% python3 -q
>>> import numpy as np
>>> np.set_printoptions(precision=3, suppress=True, linewidth=140, sign=" ")
>>> def rnd(a):
...     return np.round(a, 3) + 0
... 
>>> th = np.deg2rad(60)
>>> X = np.eye(4)
>>> X[np.ix_([1, 0], [1, 0])] = [[np.cos(th), -np.sin(th)], [np.sin(th), np.cos(th)]]
>>> rnd(X)
array([[ 0.5  ,  0.866,  0.   ,  0.   ],
       [-0.866,  0.5  ,  0.   ,  0.   ],
       [ 0.   ,  0.   ,  1.   ,  0.   ],
       [ 0.   ,  0.   ,  0.   ,  1.   ]])
>>> vec = np.array([-9, -2, -3, -1])
>>> 4 - np.linalg.matrix_rank(X - np.eye(4), tol=1e-8)
np.int64(2)
>>> rnd(X.T @ (X @ vec))
array([-9., -2., -3., -1.])
>>> print(rnd(np.linalg.det(X)))
1.0
>>> rnd(np.linalg.norm(vec)), rnd(np.linalg.norm(X @ vec))
(np.float64(9.747), np.float64(9.747))
>>> rnd(np.linalg.inv(X))
array([[ 0.5  , -0.866,  0.   ,  0.   ],
       [ 0.866,  0.5  ,  0.   ,  0.   ],
       [ 0.   ,  0.   ,  1.   ,  0.   ],
       [ 0.   ,  0.   ,  0.   ,  1.   ]])
>>> M = np.load("case12.npy")
>>> rnd(M)
array([[ 0.939, -0.184, -0.02 , -0.224, -0.184, -0.02 ],
       [-0.184,  0.449, -0.061, -0.673, -0.551, -0.061],
       [-0.02 , -0.061,  0.993, -0.075, -0.061, -0.007],
       [-0.224, -0.673, -0.075,  0.177, -0.673, -0.075],
       [-0.184, -0.551, -0.061, -0.673,  0.449, -0.061],
       [-0.02 , -0.061, -0.007, -0.075, -0.061,  0.993]])
>>> # orthonormal columns
>>> print([round(float(np.linalg.det(M[:i, :i])), 2) + 0 for i in range(1, 7)])
[0.94, 0.39, 0.38, -0.44, -0.99, -1.0]
>>> np.all(np.linalg.eigvalsh(M) > 0)
np.False_
>>> rnd(np.linalg.eigvalsh(M).min())
np.float64(-1.0)
>>> K = np.loadtxt("data.csv", delimiter=",")
>>> print(K)
[[-4.696 -7.029 -5.343]
 [-0.964 -3.039 -9.478]
 [ 6.476 -4.108 -6.417]
 [ 9.233 -2.925 -2.489]
 [-7.676  4.98   4.035]
 [ 7.878 -4.731  3.944]
 [-2.402  9.706  0.136]
 [ 5.951 -6.566 -4.634]
 [ 7.913  0.697 -6.074]
 [ 8.971 -4.393 -0.471]
 [-7.599 -0.145  6.499]
 [-9.381 -2.429  2.467]
 [ 5.026  4.382 -7.453]
 [ 2.284 -9.709  0.714]
 [-3.739 -5.801 -7.237]
 [-9.449  2.814 -1.67 ]
 [-3.13  -8.463 -4.311]
 [ 0.087  6.179 -7.862]
 [-9.003  4.285  0.759]
 [ 6.771 -7.323  0.723]]
>>> Xc = K - K.mean(axis=0)
>>> Uu, sigma, Vt = np.linalg.svd(Xc, full_matrices=False)
>>> np.searchsorted(np.cumsum(sigma ** 2) / (sigma ** 2).sum(), 0.9) + 1
np.int64(3)
>>> print(np.abs(Uu[:, 0]).argmax())
18
>>> rnd(np.abs(Vt[-1]))
array([ 0.372,  0.235,  0.898])
>>> feats = np.loadtxt("a.csv", delimiter=",")
>>> rnd(feats)
array([[ 0.333,  0.   ,  0.333,  0.   ,  0.   ,  0.333],
       [ 0.   ,  0.5  ,  0.5  ,  0.   ,  0.   ,  0.   ],
       [ 0.   ,  0.   ,  0.333,  0.333,  0.   ,  0.333],
       [ 0.333,  0.   ,  0.   ,  0.333,  0.   ,  0.333],
       [ 0.   ,  0.5  ,  0.   ,  0.   ,  0.5  ,  0.   ],
       [ 0.   ,  0.   ,  0.   ,  0.333,  0.   ,  0.667]])
>>> # rows sum to 1
>>> C2 = X.T @ X
>>> (X @ X.T).shape
(4, 4)
>>> print(np.trace(C2), (X ** 2).sum())
4.0 4.0
>>> rnd(np.linalg.eigvalsh(C2)[::-1])
array([ 1.,  1.,  1.,  1.])
>>> np.allclose(C2, C2.T)
True
>>> u = np.array([8, 9, 5, 2, 1, 7])
>>> B = feats + np.outer(u, np.eye(6)[2])
>>> np.linalg.matrix_rank(B - feats)
np.int64(1)
>>> rnd(np.linalg.det(B) / np.linalg.det(feats)), rnd(1 + np.linalg.solve(feats, u)[2])
(np.float64(10.0), np.float64(10.0))
>>> print(np.linalg.matrix_rank(np.linalg.inv(B) - np.linalg.inv(feats), tol=1e-8))
1
>>> rng = np.random.default_rng(152848)
>>> th = rng.uniform(0, 2 * np.pi, 10)
>>> Q, _ = np.linalg.qr(np.array([[0.4, 1.3], [0.7, 0.0], [-0.5, -1.7], [-0.3, 0.4]]))
>>> mat = 10 * np.c_[np.cos(th), np.sin(th)] @ Q.T
>>> rnd(mat)
array([[ 0.686,  8.614, -0.613, -4.995],
       [-0.615,  8.407,  1.082, -5.27 ],
       [-2.282,  7.532,  3.233, -5.255],
       [ 5.535, -2.413, -7.318,  3.162],
       [-6.009, -0.717,  7.834, -1.416],
       [-4.55 ,  4.829,  6.11 , -4.319],
       [ 5.047,  5.495, -6.419, -1.768],
       [ 3.917, -5.834, -5.314,  4.731],
       [ 5.932, -0.399, -7.77 ,  2.067],
       [ 0.956, -8.286, -1.523,  5.302]])
>>> vec = np.array([7, 8, -7, 4])
>>> print(rnd(mat @ vec))
[  58.022   34.294    0.636   83.308 -108.3    -53.264  117.151   36.866  100.988  -27.725]
>>> print(np.sign((mat @ vec).round(6)))
[ 1.  1.  1.  1. -1. -1.  1.  1.  1. -1.]
>>> rnd((mat * vec).sum(axis=1))
array([  58.022,   34.294,    0.636,   83.308, -108.3  ,  -53.264,  117.151,   36.866,  100.988,  -27.725])
>>> F = np.load("arr.npy")
>>> F
array([[ 30,  -8,  -6,  -6],
       [ -8,  42,  -8,  26],
       [ -6,  -8,  26, -14],
       [ -6,  26, -14,  20]])
>>> # symmetric
>>> print(rnd(F @ np.linalg.pinv(F) @ F))
[[ 30.  -8.  -6.  -6.]
 [ -8.  42.  -8.  26.]
 [ -6.  -8.  26. -14.]
 [ -6.  26. -14.  20.]]
>>> np.abs(np.diag(np.linalg.qr(F)[1])) > 1e-9
array([ True,  True,  True, False])
>>> rnd(np.trace(np.linalg.pinv(F) @ F))
np.float64(3.0)
>>> np.linalg.lstsq(F[:-1].T, F[-1])[2]
np.int32(3)
>>> vec = np.array([2, 3, -2, 3])
>>> y = X @ vec
>>> print(rnd(y))
[ 3.598 -0.232 -2.     3.   ]
>>> rnd(np.linalg.solve(X, y + X[:, 1]))
array([ 2.,  4., -2.,  3.])
>>> rnd(np.linalg.solve(X, X[:, 3]))
array([ 0.,  0.,  0.,  1.])
>>> u = np.array([3, -2])
>>> print(np.correlate(X[2], X[3], "full"))
[ 0.  0.  1.  0.  0.  0.  0.]
>>> np.cross(X[2, :3], X[3, :3])
array([ 0.,  0.,  0.])
>>> np.convolve(X[2], u)
array([ 0.,  0.,  3., -2.,  0.])
>>> u = np.array([2, 1])
>>> print(np.correlate(F[1], F[3], "full"))
[-160  952 -956 1772 -824  724 -156]
>>> np.cross(F[1, :3], F[3, :3])
array([-380,  -64,   44])
>>> B = F[0, 0] * F[1:] - np.outer(F[1:, 0], F[0])
>>> B
array([[   0, 1196, -288,  732],
       [   0, -288,  744, -456],
       [   0,  732, -456,  564]])
>>> np.flatnonzero(~B.round(6).any(axis=1))
array([], dtype=int64)
>>> rnd(F[:, 0] / F[0, 0])
array([ 1.   , -0.267, -0.2  , -0.2  ])
>>> J = np.array([[4, 0, 0, 3, 1],
...     [0, 2, 0, 0, 0],
...     [0, 0, 4, 0, 0],
...     [5, 0, 0, 5, 1],
...     [2, 0, 0, 4, 5]])
>>> J
array([[ 4,  0,  0,  3,  1],
       [ 0,  2,  0,  0,  0],
       [ 0,  0,  4,  0,  0],
       [ 5,  0,  0,  5,  1],
       [ 2,  0,  0,  4,  5]])
>>> # 3 blocks once reordered
>>> B = np.array([[2, 2, -2], [3, 2, 2], [-1, 1, 2], [3, 0, 2], [1, 0, 1]])
>>> np.einsum("ij,ij->i", J, J)
array([ 26,   4,  16,  51,  45])
>>> J @ B
array([[18,  8, -1],
       [ 6,  4,  4],
       [-4,  4,  8],
       [26, 10,  1],
       [21,  4,  9]])
>>> B.T @ J.T
array([[18,  6, -4, 26, 21],
       [ 8,  4,  4, 10,  4],
       [-1,  4,  8,  1,  9]])
>>> m1 = np.loadtxt("mat.csv", delimiter=",")
>>> m1
array([[ 2.,  0.,  0.,  0.],
       [ 0., -2.,  0.,  0.],
       [ 0.,  0.,  0.,  0.],
       [ 0.,  0.,  0., -1.]])
>>> # 4 groups of indices that never mix
>>> evals, V = np.linalg.eigh(m1)
>>> (evals > 1e-8).sum(), (evals < -1e-8).sum()
(np.int64(1), np.int64(2))
>>> evals.sum(), np.trace(m1)
(np.float64(-1.0), np.float64(-1.0))
>>> print(evals)
[-2. -1.  0.  2.]
>>> np.abs(V[:, -1]).round(6).argmax()
np.int64(0)
>>> V.T @ V
array([[ 1.,  0.,  0.,  0.],
       [ 0.,  1.,  0.,  0.],
       [ 0.,  0.,  1.,  0.],
       [ 0.,  0.,  0.,  1.]])
>>> np.unique(evals.round(6) + 0, return_counts=True)[1]
array([ 1,  1,  1,  1])
>>> rnd(np.sort(np.linalg.eigvals(J).real))
array([ 0.728,  2.   ,  3.522,  4.   ,  9.75 ])
>>> rnd(np.linalg.det(J))
np.float64(200.0)
